% ipython --no-banner

In [1]: import numpy as np

In [2]: from numpy import linalg as LA

In [3]: np.set_printoptions(precision=2, suppress=True, linewidth=160)

In [4]: data = np.tanh(np.array([[1.2, 0.2],
   ...:     [0.4, -0.1],
   ...:     [-1.9, 0.6],
   ...:     [-0.1, -0.5],
   ...:     [-1.0, -1.4],
   ...:     [-0.3, -0.9],
   ...:     [-1.0, -0.3],
   ...:     [1.7, -0.9],
   ...:     [-2.4, 1.0],
   ...:     [-1.8, 0.4],
   ...:     [0.7, -2.6],
   ...:     [0.3, -0.5],
   ...:     [0.7, 0.0],
   ...:     [-0.7, -1.1],
   ...:     [-0.7, 0.1],
   ...:     [0.0, -2.1],
   ...:     [1.0, 2.1],
   ...:     [-0.8, 0.1],
   ...:     [-0.2, -1.7],
   ...:     [-0.2, -0.4],
   ...:     [-0.6, -0.3],
   ...:     [0.1, -0.2],
   ...:     [-1.6, -1.2],
   ...:     [1.0, -1.8],
   ...:     [-2.5, 1.6]]) @ np.array([[1.2, 0.1, -0.3], [0.5, 0.0, -0.5]]))

In [5]: data
Out[5]: 
array([[ 0.91,  0.12, -0.43],
       [ 0.41,  0.04, -0.07],
       [-0.96, -0.19,  0.26],
       [-0.35, -0.01,  0.27],
       [-0.96, -0.1 ,  0.76],
       [-0.67, -0.03,  0.49],
       [-0.87, -0.1 ,  0.42],
       [ 0.92,  0.17, -0.06],
       [-0.98, -0.24,  0.22],
       [-0.96, -0.18,  0.33],
       [-0.43,  0.07,  0.8 ],
       [ 0.11,  0.03,  0.16],
       [ 0.69,  0.07, -0.21],
       [-0.88, -0.07,  0.64],
       [-0.66, -0.07,  0.16],
       [-0.78,  0.  ,  0.78],
       [ 0.98,  0.1 , -0.87],
       [-0.72, -0.08,  0.19],
       [-0.8 , -0.02,  0.72],
       [-0.41, -0.02,  0.25],
       [-0.7 , -0.06,  0.32],
       [ 0.02,  0.01,  0.07],
       [-0.99, -0.16,  0.79],
       [ 0.29,  0.1 ,  0.54],
       [-0.98, -0.24, -0.05]])

In [6]: vec = np.array([-2, 1, 0])

In [7]: target = data @ vec

In [8]: np.round(LA.pinv(data) @ data, 2) + 0
Out[8]: 
array([[1., 0., 0.],
       [0., 1., 0.],
       [0., 0., 1.]])

In [9]: np.round(LA.lstsq(data, target)[0], 2) + 0
Out[9]: array([-2.,  1.,  0.])

In [10]: rng = np.random.default_rng(6494)

In [11]: target = target + 0.1 * rng.normal(size=25)

In [12]: target
Out[12]: 
array([-1.71, -0.8 ,  1.66,  0.67,  1.82,  1.34,  1.76, -1.82,  1.71,  1.7 ,  0.8 , -0.22, -1.31,  1.83,  1.27,  1.56, -1.94,  1.35,  1.64,  0.67,  1.4 ,
       -0.17,  2.01, -0.37,  1.93])

In [13]: coef, *_ = LA.lstsq(data, target)

In [14]: round(LA.norm(target - data @ coef), 2)
Out[14]: np.float64(0.43)

In [15]: coef.round()
Out[15]: array([-2.,  0.,  0.])
